$ ipython --no-banner

In [1]: import numpy as np

In [2]: np.set_printoptions(suppress=True, linewidth=120)

In [3]: rnd = lambda a: np.round(a, 2) + 0

In [4]: E = np.loadtxt("x.csv", delimiter=",")

In [5]: E
Out[5]: 
array([[-5.,  1., -3., -3.,  2.,  5.,  5.],
       [ 5., -5.,  1., -3., -3.,  2.,  5.],
       [ 5.,  5., -5.,  1., -3., -3.,  2.],
       [ 2.,  5.,  5., -5.,  1., -3., -3.],
       [-3.,  2.,  5.,  5., -5.,  1., -3.],
       [-3., -3.,  2.,  5.,  5., -5.,  1.],
       [ 1., -3., -3.,  2.,  5.,  5., -5.]])

In [6]: G = E.T @ E

In [7]: rnd(np.linalg.svd(E, compute_uv=False) ** 2)
Out[7]: array([172.15, 172.15,  88.86,  88.86,  79.98,  79.98,   4.  ])

In [8]: (E @ E.T).shape
Out[8]: (7, 7)

In [9]: np.allclose(G, G.T)
Out[9]: True

In [10]: G
Out[10]: 
array([[ 98.,   5., -19., -33., -33., -19.,   5.],
       [  5.,  98.,   5., -19., -33., -33., -19.],
       [-19.,   5.,  98.,   5., -19., -33., -33.],
       [-33., -19.,   5.,  98.,   5., -19., -33.],
       [-33., -33., -19.,   5.,  98.,   5., -19.],
       [-19., -33., -33., -19.,   5.,  98.,   5.],
       [  5., -19., -33., -33., -19.,   5.,  98.]])

In [11]: u = np.array([8, -7, 5, 0, 3, -9, -4])

In [12]: A2 = G + np.outer(u, np.eye(7)[5])

In [13]: A2
Out[13]: 
array([[ 98.,   5., -19., -33., -33., -11.,   5.],
       [  5.,  98.,   5., -19., -33., -40., -19.],
       [-19.,   5.,  98.,   5., -19., -28., -33.],
       [-33., -19.,   5.,  98.,   5., -19., -33.],
       [-33., -33., -19.,   5.,  98.,   8., -19.],
       [-19., -33., -33., -19.,   5.,  89.,   5.],
       [  5., -19., -33., -33., -19.,   1.,  98.]])

In [14]: rnd(np.linalg.det(A2) / np.linalg.det(G)), rnd(1 + np.linalg.solve(G, u)[5])
Out[14]: (np.float64(0.78), np.float64(0.78))

In [15]: def softmax(z):
    ...:     e = np.exp(z - z.max(axis=-1, keepdims=True))
    ...:     return e / e.sum(axis=-1, keepdims=True)
    ...: 

In [16]: rnd(softmax(10 * E[5]))
Out[16]: array([0. , 0. , 0. , 0.5, 0.5, 0. , 0. ])

In [17]: rnd(softmax(E).sum(axis=1))
Out[17]: array([1., 1., 1., 1., 1., 1., 1.])

In [18]: rnd(softmax(E[5] + 2))
Out[18]: array([0.  , 0.  , 0.02, 0.48, 0.48, 0.  , 0.01])

In [19]: att = E @ E.T / np.sqrt(7)

In [20]: rnd(softmax(att)[5] @ E)
Out[20]: array([-3., -3.,  2.,  5.,  5., -5.,  1.])
